>>> import numpy as np
>>> import numpy.linalg as la
>>> np.set_printoptions(precision=2, suppress=True, linewidth=120, legacy="1.25")
>>> tidy = lambda a: np.round(a, 2) + 0
>>> E = np.load("x.npy")
>>> E
array([[ -3,  -2,  -1,   0,   1,   2,   3,   4,   5],
       [  6,   7,   8,   9,  10,  11,  12,  13,  14],
       [ 15,  16,  17,  18,  19,  20,  21,  22,  23],
       [ 24,  25,  26,  27,  28,  29,  30,  31,  32],
       [ 33,  34,  35,  36,  37,  38,  39,  40,  41],
       [ 42,  43,  44,  45,  46,  47,  48,  49,  50],
       [ 51,  52,  53,  54,  55,  56,  57,  58,  59],
       [ 60,  61,  62,  63,  64,  65,  66,  67,  68],
       [ 69,  70,  71,  72,  73,  74,  75,  76,  77],
       [ 78,  79,  80,  81,  82,  83,  84,  85,  86],
       [ 87,  88,  89,  90,  91,  92,  93,  94,  95],
       [ 96,  97,  98,  99, 100, 101, 102, 103, 104],
       [105, 106, 107, 108, 109, 110, 111, 112, 113]])
>>> # rows and columns are dependent
>>> U, sv = la.svd(E)
Traceback (most recent call last):
  File "<python-input-7>", line 1, in <module>
    U, sv = la.svd(E)
    ^^^^^
ValueError: too many values to unpack (expected 2)
>>> U, sv, vt = la.svd(E, full_matrices=False)
>>> np.abs(U[:, 0]).round(6).argmax()
12
>>> tidy(sv)
array([697.98,  14.57,   0.  ,   0.  ,   0.  ,   0.  ,   0.  ,   0.  ,   0.  ])
>>> U.shape, sv.shape, vt.shape
((13, 9), (9,), (9, 9))
>>> tidy(sv / sv[0])
array([1.  , 0.02, 0.  , 0.  , 0.  , 0.  , 0.  , 0.  , 0.  ])
>>> tidy(vt @ vt.T)
array([[1., 0., 0., 0., 0., 0., 0., 0., 0.],
       [0., 1., 0., 0., 0., 0., 0., 0., 0.],
       [0., 0., 1., 0., 0., 0., 0., 0., 0.],
       [0., 0., 0., 1., 0., 0., 0., 0., 0.],
       [0., 0., 0., 0., 1., 0., 0., 0., 0.],
       [0., 0., 0., 0., 0., 1., 0., 0., 0.],
       [0., 0., 0., 0., 0., 0., 1., 0., 0.],
       [0., 0., 0., 0., 0., 0., 0., 1., 0.],
       [0., 0., 0., 0., 0., 0., 0., 0., 1.]])
>>> tidy(np.sqrt((sv ** 2).sum())), tidy(la.norm(E))
(698.13, 698.13)
>>> tidy(U.T @ U)
array([[1., 0., 0., 0., 0., 0., 0., 0., 0.],
       [0., 1., 0., 0., 0., 0., 0., 0., 0.],
       [0., 0., 1., 0., 0., 0., 0., 0., 0.],
       [0., 0., 0., 1., 0., 0., 0., 0., 0.],
       [0., 0., 0., 0., 1., 0., 0., 0., 0.],
       [0., 0., 0., 0., 0., 1., 0., 0., 0.],
       [0., 0., 0., 0., 0., 0., 1., 0., 0.],
       [0., 0., 0., 0., 0., 0., 0., 1., 0.],
       [0., 0., 0., 0., 0., 0., 0., 0., 1.]])
>>> tidy(np.cumsum(sv ** 2) / np.sum(sv ** 2))
array([1., 1., 1., 1., 1., 1., 1., 1., 1.])
